>>> import numpy as np
>>> import numpy.linalg as la
>>> np.set_printoptions(precision=4, suppress=True, linewidth=200)
>>> F = np.array([[0.8, 1.0, -0.8],
...     [2.0, -0.8, 1.1],
...     [-0.8, 0.7, -0.8],
...     [0.8, -0.2, 0.7],
...     [-0.4, -0.8, 0.9],
...     [-1.2, 0.6, 1.1],
...     [1.8, -1.6, 0.6],
...     [0.8, 1.5, -0.5],
...     [-0.1, 1.7, -0.2],
...     [-4.5, -11.0, -11.5],
...     [0.1, 0.7, -1.2],
...     [-0.2, 1.0, 1.7],
...     [-0.8, -0.6, -0.5],
...     [-0.1, 2.2, -0.4]])
>>> F
array([[  0.8,   1. ,  -0.8],
       [  2. ,  -0.8,   1.1],
       [ -0.8,   0.7,  -0.8],
       [  0.8,  -0.2,   0.7],
       [ -0.4,  -0.8,   0.9],
       [ -1.2,   0.6,   1.1],
       [  1.8,  -1.6,   0.6],
       [  0.8,   1.5,  -0.5],
       [ -0.1,   1.7,  -0.2],
       [ -4.5, -11. , -11.5],
       [  0.1,   0.7,  -1.2],
       [ -0.2,   1. ,   1.7],
       [ -0.8,  -0.6,  -0.5],
       [ -0.1,   2.2,  -0.4]])
>>> Q, R = la.qr(F)
>>> np.abs(np.diag(R))
array([5.6886, 8.5772, 4.982 ])
>>> np.allclose(R.T @ R, F.T @ F)
True
>>> W0 = np.load("case13.npy")
>>> W0
array([[ 0.211 ,  0.0892, -1.2267, -1.6222],
       [ 0.3366,  0.0645, -1.7953, -2.4484],
       [ 0.3619,  0.0596, -2.3953, -3.1578],
       [ 0.4207,  0.031 , -2.4075, -3.0967],
       [ 0.1232, -0.032 , -0.605 , -0.8431],
       [ 0.5063,  0.0659, -3.0154, -4.0074],
       [ 0.446 ,  0.0375, -2.4501, -3.2392],
       [ 0.2102, -0.0354, -1.1994, -1.6424],
       [ 0.5196,  0.0213, -3.0068, -3.9598],
       [ 0.1257, -0.1047, -0.6116, -0.9219],
       [ 0.4461,  0.015 , -2.9755, -3.932 ],
       [ 0.1721, -0.0936, -1.2236, -1.6171],
       [ 0.478 , -0.0276, -3.0256, -3.9648],
       [ 0.5481, -0.0053, -2.999 , -3.992 ],
       [ 0.2053,  0.0036, -1.1715, -1.6331],
       [ 0.1825,  0.043 , -1.2469, -1.6749],
       [ 0.2387, -0.0021, -1.2019, -1.5567],
       [ 0.0488, -0.0407,  0.0465, -0.0151],
       [ 0.3072, -0.0275, -1.6445, -2.3795],
       [ 0.381 , -0.079 , -2.411 , -3.1453],
       [ 0.0016,  0.0506,  0.0779,  0.0367],
       [ 0.1947,  0.0206, -1.1501, -1.5929],
       [ 0.0974, -0.0424, -0.5883, -0.7649],
       [ 0.3227, -0.0368, -1.7263, -2.3077],
       [ 0.1985,  0.0136, -1.1856, -1.6332],
       [ 0.0804,  0.0112, -0.556 , -0.7928],
       [ 0.2794, -0.0464, -1.7259, -2.3931]])
>>> A2 = np.c_[W0[:, :2] @ np.array([[1, 3], [0, 1]]), np.array([1, -1, 2, -2, 1, 1, -2, 0, 1, 1, 0, 2, 2, 2, 2, -1, -1, 1, 0, 2, -2, -2, 1, -2, 1, -1, -1])]
>>> A2
array([[ 0.211 ,  0.7222,  1.    ],
       [ 0.3366,  1.0743, -1.    ],
       [ 0.3619,  1.1453,  2.    ],
       [ 0.4207,  1.2931, -2.    ],
       [ 0.1232,  0.3376,  1.    ],
       [ 0.5063,  1.5848,  1.    ],
       [ 0.446 ,  1.3755, -2.    ],
       [ 0.2102,  0.5952,  0.    ],
       [ 0.5196,  1.5801,  1.    ],
       [ 0.1257,  0.2724,  1.    ],
       [ 0.4461,  1.3533,  0.    ],
       [ 0.1721,  0.4227,  2.    ],
       [ 0.478 ,  1.4064,  2.    ],
       [ 0.5481,  1.639 ,  2.    ],
       [ 0.2053,  0.6195,  2.    ],
       [ 0.1825,  0.5905, -1.    ],
       [ 0.2387,  0.714 , -1.    ],
       [ 0.0488,  0.1057,  1.    ],
       [ 0.3072,  0.8941,  0.    ],
       [ 0.381 ,  1.064 ,  2.    ],
       [ 0.0016,  0.0554, -2.    ],
       [ 0.1947,  0.6047, -2.    ],
       [ 0.0974,  0.2498,  1.    ],
       [ 0.3227,  0.9313, -2.    ],
       [ 0.1985,  0.6091,  1.    ],
       [ 0.0804,  0.2524, -1.    ],
       [ 0.2794,  0.7918, -1.    ]])
>>> la.matrix_rank(np.c_[W0, A2])
np.int64(5)
>>> la.norm(la.qr(W0)[0].T @ A2, axis=0) ** 2 / ((A2 ** 2).sum(axis=0) + 1e-12)
array([1.    , 1.    , 0.2092])
>>> np.round(la.norm(A2 - W0 @ la.lstsq(W0, A2)[0], axis=0), 4) + 0
array([0.    , 0.    , 6.7136])
>>> np.round(la.lstsq(W0, A2[:, 0])[0], 4) + 0
array([1., 0., 0., 0.])
